$ python -q
>>> import numpy as np
>>> import numpy.linalg as la
>>> np.set_printoptions(suppress=True, linewidth=140)
>>> rd = lambda a: np.round(a, 1) + 0
>>> mat = np.load("x.npy")
>>> print(mat)
[[2 0 0 0 0 0 0 0]
 [0 6 0 0 0 0 0 0]
 [0 0 7 0 0 0 0 0]
 [0 0 0 2 0 0 0 0]
 [0 0 0 0 3 0 0 0]
 [0 0 0 0 0 8 0 0]
 [0 0 0 0 0 0 8 0]
 [0 0 0 0 0 0 0 3]]
>>> print(np.flatnonzero(la.matrix_power((mat != 0) + (mat.T != 0) + np.eye(8), 8)[2]))
[2]
>>> print(rd(np.sort(la.eigvals(mat).real)))
[2. 2. 3. 3. 6. 7. 8. 8.]
>>> print(rd(la.det(mat)))
96768.0
>>> print((mat != 0).astype(int))
[[1 0 0 0 0 0 0 0]
 [0 1 0 0 0 0 0 0]
 [0 0 1 0 0 0 0 0]
 [0 0 0 1 0 0 0 0]
 [0 0 0 0 1 0 0 0]
 [0 0 0 0 0 1 0 0]
 [0 0 0 0 0 0 1 0]
 [0 0 0 0 0 0 0 1]]
>>> Q, V = la.qr(mat[:, :2])[0], la.qr(mat[:, 2:])[0]
>>> sig = la.svd(Q.T @ V, compute_uv=False)
>>> print((sig > 0.9).sum())
0
>>> W0 = np.load("sample15.npy")
>>> print(rd(W0))
[[-21.1 -70.9  19.7  41.5   8.4   0.4 -33.1 -55.  -39.4]
 [-10.7 -46.6  14.5  30.8   4.7   1.3 -18.7 -38.8 -21.5]
 [ -9.6 -44.   13.9  29.5   4.3   1.4 -17.3 -37.  -19.6]
 [ -4.5 -30.6  10.7  22.5   2.2   1.8 -10.2 -27.1 -10.7]
 [ -3.7 -28.5  10.2  21.2   1.8   1.8  -9.1 -25.5  -9.4]
 [ -0.1 -17.2   7.1  14.1   0.    2.   -4.1 -16.2  -3.1]
 [  0.7 -14.1   6.1  11.9  -0.4   2.   -2.9 -13.4  -1.7]
 [  1.7  -8.3   4.    7.3  -1.1   1.8  -1.2  -7.8   0.3]
 [  1.8  -6.1   3.2   5.3  -1.2   1.6  -0.7  -5.7   0.7]
 [  1.6  -4.1   2.2   3.4  -1.2   1.3  -0.4  -3.5   0.8]
 [  0.6  -1.1   0.6   0.7  -0.5   0.4  -0.2  -0.7   0.3]
 [  0.4  -0.8   0.4   0.5  -0.4   0.3  -0.1  -0.5   0.2]
 [ -0.2   0.4  -0.2  -0.2   0.2  -0.2   0.1   0.2  -0.1]
 [ -1.7   3.5  -1.7  -0.7   2.3  -1.6   1.6   0.7   0. ]
 [ -2.1   4.9  -2.2  -0.4   3.3  -2.2   2.6   0.6   0.5]
 [ -2.5   7.4  -2.9   0.3   5.   -3.2   4.8   0.1   1.8]
 [ -2.6  10.6  -3.7   1.5   6.8  -4.3   7.7  -0.6   3.9]
 [ -1.7  18.7  -5.3   4.7  10.8  -6.4  15.7  -2.4  10.5]
 [ -0.6  24.5  -6.3   6.9  13.2  -7.7  21.6  -3.5  15.6]
 [  2.1  35.   -7.9  10.8  17.   -9.6  32.3  -5.2  25.5]
 [  2.4  35.9  -8.   11.1  17.3  -9.8  33.2  -5.4  26.3]
 [  3.   38.   -8.3  11.9  17.9 -10.1  35.3  -5.7  28.3]
 [  4.6  43.4  -9.   13.8  19.7 -11.   40.9  -6.4  33.6]
 [  7.6  52.5 -10.2  16.8  22.3 -12.3  50.1  -7.5  42.5]
 [ 15.3  74.7 -13.1  23.8  28.2 -15.2  72.7  -9.5  64.7]]
>>> rng = np.random.default_rng(8865)
>>> B = W0 + rng.integers(-2, 3, (25, 3)) @ rng.integers(-2, 3, (3, 9))
>>> print(rd(B))
[[-17.1 -70.9  23.7  38.5  11.4   2.4 -33.1 -56.  -37.4]
 [-14.7 -42.6  10.5  36.8  10.7   1.3 -18.7 -32.8 -13.5]
 [ -5.6 -46.   18.9  25.5   2.3   2.4 -16.3 -40.  -22.6]
 [ -2.5 -30.6  11.7  20.5   4.2   2.8 -11.2 -28.1  -9.7]
 [ -2.7 -27.5  11.2  21.2   4.8   2.8  -9.1 -24.5  -6.4]
 [  4.9 -20.2  10.1   7.1  -2.    3.   -6.1 -22.2  -8.1]
 [  2.7 -16.1   6.1   7.9  -2.4   2.   -4.9 -17.4  -5.7]
 [ -2.3  -6.3   3.   13.3  -1.1   0.8   1.8  -2.8   3.3]
 [ -0.2  -2.1   0.2   9.3   6.8   2.6  -1.7  -0.7   9.7]
 [  0.6  -1.1   1.2   6.4   4.8   2.3  -0.4   0.5   7.8]
 [  4.6  -1.1   6.6  -1.3   1.5   2.4   1.8  -0.7   2.3]
 [ -0.6   0.2  -1.6   1.5   1.6   0.3  -1.1   0.5   2.2]
 [ -2.2   0.4   0.8   2.8  -2.8  -1.2   3.1   2.2  -1.1]
 [  1.3   2.5   1.3  -3.7   2.3  -0.6   1.6  -1.3  -1. ]
 [ -7.1   5.9  -2.2   6.6  -0.7  -4.2   7.6   5.6   0.5]
 [  2.5   4.4   0.1  -6.7   3.   -2.2   2.8  -5.9  -3.2]
 [ -4.6  12.6  -3.7   5.5   8.8  -4.3   9.7   3.4   7.9]
 [ -3.7  22.7  -8.3   8.7  18.8  -5.4  14.7   2.6  19.5]
 [ -2.6  24.5 -11.3   6.9  13.2  -8.7  18.6  -4.5  14.6]
 [  6.1  35.   -5.9   6.8  21.   -7.6  30.3  -7.2  27.5]
 [ -3.6  37.9 -14.   17.1  17.3 -11.8  33.2  -1.4  28.3]
 [ -2.   39.  -12.3  16.9  15.9 -12.1  36.3  -2.7  28.3]
 [  5.6  42.4 -11.   10.8  19.7 -11.   37.9  -9.4  31.6]
 [  0.6  55.5 -16.2  24.8  23.3 -14.3  51.1  -1.5  46.5]
 [ 18.3  75.7 -15.1  19.8  35.2 -13.2  67.7 -11.5  68.7]]
>>> print(rd(np.abs(B - W0).sum(axis=1)))
[19. 38. 25. 11. 11. 34. 20. 25. 37. 26. 20. 11. 16. 14. 29. 34. 20. 37. 13. 22. 28. 23. 15. 38. 30.]
>>> K = np.load("data.npy")
>>> print(rd(K))
[[ 0.3 -1.8  0.2 -0.8]
 [ 1.6  0.1  0.9  0.8]
 [-0.7  0.3  1.8 -0.5]
 [ 0.8  0.8 -0.2 -1.6]]
>>> B = K + rng.integers(-2, 3, (4, 3)) @ rng.integers(-2, 3, (3, 4))
>>> print(rd(B))
[[ 6.3 -9.8 -1.8 -1.8]
 [-0.4  3.1  0.9  1.8]
 [-2.7 -3.7 -0.2  2.5]
 [-3.2  2.8  3.8 -3.6]]
>>> print(rd(la.svd(B - K, compute_uv=False)))
[12.1  5.4  4.1  0. ]
>>> print(np.abs(B - K).sum(axis=1))
[17.  6. 11. 12.]
>>> print(B - K)
[[ 6. -8. -2. -1.]
 [-2.  3.  0.  1.]
 [-2. -4. -2.  3.]
 [-4.  2.  4. -2.]]
>>> print(la.matrix_rank(B - K, tol=1e-8))
3
>>> W = np.array([[2, -2, 0, 2, 3],
...     [-3, -2, 2, -3, 1],
...     [2, -1, -3, 2, 2],
...     [-1, 3, 1, 3, -1]])
>>> coef = np.array([-2, -1, -2, 2, 2])
>>> hid = np.maximum(B @ W + coef, 0)
>>> print(rd((hid > 0).mean(axis=0)))
[0.5 0.5 0.2 0.5 0.8]
>>> cent = np.array([[1, 2], [1, 0], [1, 2], [1, 2], [2, 2]])
>>> print(W @ cent)
[[ 8 14]
 [-4 -6]
 [ 4  6]
 [ 4  4]]
>>> print((hid @ cent).round(6).argmax(axis=1))
[1 1 0 0]
>>> Q = K.astype(float).copy()
>>> for j in range(4):
...     Q[:, j] -= Q[:, :j] @ (Q[:, :j].T @ Q[:, j])
...     Q[:, j] /= la.norm(Q[:, j])
... 
>>> print(rd(Q))
[[ 0.2 -0.9  0.1 -0.4]
 [ 0.8  0.   0.4  0.4]
 [-0.4  0.1  0.9 -0.2]
 [ 0.4  0.4 -0.1 -0.8]]
>>> try:
...     la.inv(W0)
... except la.LinAlgError as e:
...     print(repr(e))
... 
LinAlgError('Last 2 dimensions of the array must be square')
>>> print(la.lstsq(W0[:-1].T, W0[-1])[2])
3
>>> print(np.allclose(W0[:-1].T @ la.lstsq(W0[:-1].T, W0[-1])[0], W0[-1]))
True
>>> print(np.abs(np.diag(la.qr(W0)[1])) > 1e-9)
[ True  True  True False False False False False False]
>>> u = np.array([-3, 0, -3])
>>> print(rd(np.correlate(K[3], K[0], "full")))
[-0.6 -0.4 -1.2  0.   0.3  2.9 -0.5]
>>> print(rd(np.cross(K[3, :3], K[0, :3])))
[-0.2 -0.2 -1.7]
>>> m1 = np.loadtxt("layer2.csv", delimiter=",")
>>> print(m1)
[[0. 0. 1. 1. 0. 1. 0. 0.]
 [0. 0. 0. 0. 1. 0. 0. 1.]
 [1. 0. 0. 0. 0. 1. 0. 0.]
 [1. 0. 0. 0. 0. 1. 0. 0.]
 [0. 1. 0. 0. 0. 0. 1. 1.]
 [1. 0. 1. 1. 0. 0. 0. 0.]
 [0. 0. 0. 0. 1. 0. 0. 1.]
 [0. 1. 0. 0. 1. 0. 1. 0.]]
>>> Ac = W0 - W0.mean(axis=0)
>>> V = la.svd(Ac)[2][:3]
>>> B = Ac - Ac @ V.T @ V
>>> print(rd(B.std(axis=0)))
[0. 0. 0. 0. 0. 0. 0. 0. 0.]
>>> arr = np.load("out6.npy")
>>> print(arr)
[[ 0 -4  4  6 -2  0  4  0  2 -2  2]
 [ 0 -6  6  9 -3  0  6  0  3 -3  3]
 [ 0 -2  2  3 -1  0  2  0  1 -1  1]
 [ 0  0  0  0  0  0  0  0  0  0  0]
 [ 0 -6  6  9 -3  0  6  0  3 -3  3]
 [ 0 -2  2  3 -1  0  2  0  1 -1  1]
 [ 0 -2  2  3 -1  0  2  0  1 -1  1]
 [ 0  0  0  0  0  0  0  0  0  0  0]
 [ 0 -4  4  6 -2  0  4  0  2 -2  2]]
>>> U, sig, Vh = la.svd(arr)
>>> V = Vh[:(sig > 1e-8).sum()]
>>> vec = arr[4] + -3 * arr[3] + rng.integers(2) * np.eye(11)[0]
>>> print(vec)
[ 1. -6.  6.  9. -3.  0.  6.  0.  3. -3.  3.]
>>> print(rd(V.T @ V))
[[ 0.   0.   0.   0.   0.   0.   0.   0.   0.   0.   0. ]
 [ 0.   0.2 -0.2 -0.2  0.1  0.  -0.2  0.  -0.1  0.1 -0.1]
 [ 0.  -0.2  0.2  0.2 -0.1  0.   0.2  0.   0.1 -0.1  0.1]
 [ 0.  -0.2  0.2  0.4 -0.1  0.   0.2  0.   0.1 -0.1  0.1]
 [ 0.   0.1 -0.1 -0.1  0.   0.  -0.1  0.   0.   0.   0. ]
 [ 0.   0.   0.   0.   0.   0.   0.   0.   0.   0.   0. ]
 [ 0.  -0.2  0.2  0.2 -0.1  0.   0.2  0.   0.1 -0.1  0.1]
 [ 0.   0.   0.   0.   0.   0.   0.   0.   0.   0.   0. ]
 [ 0.  -0.1  0.1  0.1  0.   0.   0.1  0.   0.   0.   0. ]
 [ 0.   0.1 -0.1 -0.1  0.   0.  -0.1  0.   0.   0.   0. ]
 [ 0.  -0.1  0.1  0.1  0.   0.   0.1  0.   0.   0.   0. ]]
>>> print(np.allclose(V.T @ V @ vec, vec))
False
>>> print(rd(la.norm(vec - V.T @ V @ vec)))
1.0
>>> B = m1 / np.sqrt((m1 ** 2).mean(axis=1, keepdims=True))
>>> print(la.matrix_rank(m1 - m1.mean(axis=1, keepdims=True)))
5
>>> print(la.matrix_rank(B) == la.matrix_rank(m1))
True
>>> print(rd(m1 - m1.mean(axis=1, keepdims=True)))
[[-0.4 -0.4  0.6  0.6 -0.4  0.6 -0.4 -0.4]
 [-0.2 -0.2 -0.2 -0.2  0.8 -0.2 -0.2  0.8]
 [ 0.8 -0.2 -0.2 -0.2 -0.2  0.8 -0.2 -0.2]
 [ 0.8 -0.2 -0.2 -0.2 -0.2  0.8 -0.2 -0.2]
 [-0.4  0.6 -0.4 -0.4 -0.4 -0.4  0.6  0.6]
 [ 0.6 -0.4  0.6  0.6 -0.4 -0.4 -0.4 -0.4]
 [-0.2 -0.2 -0.2 -0.2  0.8 -0.2 -0.2  0.8]
 [-0.4  0.6 -0.4 -0.4  0.6 -0.4  0.6 -0.4]]
>>> print(np.argsort(-la.norm(arr, axis=0).round(6), kind="stable")[:3])
[3 1 2]
>>> U, sig, Vh = la.svd(arr)
>>> print(rd(sig))
[26.9  0.   0.   0.   0.   0.   0.   0.   0. ]
>>> B = U[:, :1] @ np.diag(sig[:1]) @ Vh[:1]
>>> print(rd(la.norm(arr - B, 2)), rd(sig[1]))
0.0 0.0
>>> rank = la.matrix_rank(arr)
>>> print(rank)
1
>>> ns = la.svd(arr)[2][rank:].T
>>> print([int(la.matrix_rank(arr[:, :j + 1])) for j in range(11)])
[0, 1, 1, 1, 1, 1, 1, 1, 1, 1, 1]
>>> J = np.load("arr.npy")
>>> print(J)
[[ 3 -3  0  0]
 [ 3 -2  0  0]
 [ 0  0  3 -3]
 [ 0  0  3 -2]]
>>> Ac = W0 - W0.mean(axis=0)
>>> U, sig, Vh = la.svd(Ac, full_matrices=False)
>>> print(la.matrix_rank(Ac))
3
>>> print(rd(Ac.mean(axis=0)))
[0. 0. 0. 0. 0. 0. 0. 0. 0.]
>>> print(rd((sig ** 2).sum() ** 2 / (sig ** 4).sum()))
1.3
>>> print(np.searchsorted(np.cumsum(sig ** 2) / (sig ** 2).sum(), 0.9) + 1)
2
>>> print(np.abs(Vh[0]).argmax())
1
>>> print(rd(sig))
[239.6  84.2  25.1   0.    0.    0.    0.    0.    0. ]
>>> print(rd(la.det(J[::-1])))
9.0
>>> print(np.einsum("ii->", J))
2
>>> print(rd(np.poly(J)))
[ 1. -2.  7. -6.  9.]
>>> print(np.einsum("ij,ji->", J, J))
-10
>>> print(np.kron(np.eye(2, dtype=int), J))
[[ 3 -3  0  0  0  0  0  0]
 [ 3 -2  0  0  0  0  0  0]
 [ 0  0  3 -3  0  0  0  0]
 [ 0  0  3 -2  0  0  0  0]
 [ 0  0  0  0  3 -3  0  0]
 [ 0  0  0  0  3 -2  0  0]
 [ 0  0  0  0  0  0  3 -3]
 [ 0  0  0  0  0  0  3 -2]]
>>> print(rd(la.det(2 * J)), rd(la.det(J)))
144.0 9.0
